% python3 -q
>>> import numpy as np
>>> np.set_printoptions(precision=2, suppress=True, linewidth=200)
>>> J = np.load("arr.npy")
>>> J
array([[ 4,  5,  0,  0,  5,  5,  0,  2,  0,  4,  2],
       [ 8,  5,  0,  2,  8,  8,  5,  3,  1,  6,  6],
       [11,  6,  3,  5, 10, 11,  6,  4,  4, 11,  9],
       [11,  8,  5,  8, 10, 15, 11,  8,  8, 11, 13],
       [13, 13,  9, 10, 14, 18, 15, 13,  8, 15, 13],
       [13, 14, 11, 12, 16, 21, 17, 16,  9, 20, 14],
       [13, 17, 11, 13, 20, 26, 20, 20, 13, 24, 18],
       [16, 19, 12, 17, 21, 26, 21, 23, 18, 29, 21],
       [19, 20, 15, 22, 26, 31, 22, 24, 20, 31, 25],
       [23, 23, 19, 24, 29, 36, 26, 25, 25, 32, 27],
       [28, 27, 22, 29, 29, 37, 28, 26, 29, 36, 31],
       [30, 27, 24, 32, 33, 39, 30, 28, 30, 38, 31],
       [30, 27, 25, 32, 34, 43, 31, 33, 31, 43, 34],
       [34, 27, 26, 37, 36, 46, 36, 33, 31, 43, 34],
       [34, 30, 26, 39, 40, 47, 37, 34, 35, 45, 34],
       [37, 31, 29, 40, 42, 49, 40, 38, 37, 47, 38],
       [42, 34, 30, 45, 43, 49, 43, 42, 39, 51, 42],
       [44, 36, 33, 47, 45, 54, 44, 42, 41, 52, 42],
       [46, 41, 36, 50, 48, 54, 48, 43, 45, 52, 47],
       [49, 42, 40, 51, 48, 55, 51, 48, 46, 57, 51],
       [51, 46, 43, 53, 48, 59, 56, 50, 48, 59, 55],
       [55, 50, 46, 55, 52, 63, 59, 52, 49, 59, 55],
       [55, 50, 48, 57, 55, 63, 62, 55, 50, 62, 59],
       [60, 55, 53, 59, 60, 67, 62, 60, 51, 63, 59],
       [65, 60, 54, 62, 60, 70, 65, 65, 52, 68, 59],
       [65, 64, 56, 65, 60, 70, 65, 68, 54, 72, 63],
       [67, 65, 56, 67, 60, 75, 70, 71, 56, 74, 65],
       [71, 65, 60, 69, 63, 77, 75, 72, 56, 74, 65],
       [74, 67, 65, 72, 65, 80, 80, 73, 61, 76, 65],
       [75, 71, 67, 77, 68, 81, 85, 78, 65, 78, 70],
       [77, 73, 68, 81, 70, 81, 85, 79, 69, 78, 73]])
>>> cov = np.cov(J, rowvar=False)
>>> np.linalg.eigvalsh(cov)[::-1]
array([5386.54,   25.33,    8.32,    4.27,    4.08,    2.32,    2.16,    1.56,    0.77,    0.46,    0.37])
>>> J.std(axis=0)
array([22.51, 20.94, 20.72, 23.53, 19.36, 22.67, 24.32, 23.06, 19.72, 22.43, 20.71])
>>> np.polyfit(J[:, 5], J[:, 4], 1)
array([ 0.85, -0.67])
>>> np.argwhere(np.triu(np.abs(np.corrcoef(J.T)) > 0.8, 1))
array([[ 0,  1],
       [ 0,  2],
       [ 0,  3],
       [ 0,  4],
       [ 0,  5],
       [ 0,  6],
       [ 0,  7],
       [ 0,  8],
       [ 0,  9],
       [ 0, 10],
       [ 1,  2],
       [ 1,  3],
       [ 1,  4],
       [ 1,  5],
       [ 1,  6],
       [ 1,  7],
       [ 1,  8],
       [ 1,  9],
       [ 1, 10],
       [ 2,  3],
       [ 2,  4],
       [ 2,  5],
       [ 2,  6],
       [ 2,  7],
       [ 2,  8],
       [ 2,  9],
       [ 2, 10],
       [ 3,  4],
       [ 3,  5],
       [ 3,  6],
       [ 3,  7],
       [ 3,  8],
       [ 3,  9],
       [ 3, 10],
       [ 4,  5],
       [ 4,  6],
       [ 4,  7],
       [ 4,  8],
       [ 4,  9],
       [ 4, 10],
       [ 5,  6],
       [ 5,  7],
       [ 5,  8],
       [ 5,  9],
       [ 5, 10],
       [ 6,  7],
       [ 6,  8],
       [ 6,  9],
       [ 6, 10],
       [ 7,  8],
       [ 7,  9],
       [ 7, 10],
       [ 8,  9],
       [ 8, 10],
       [ 9, 10]])
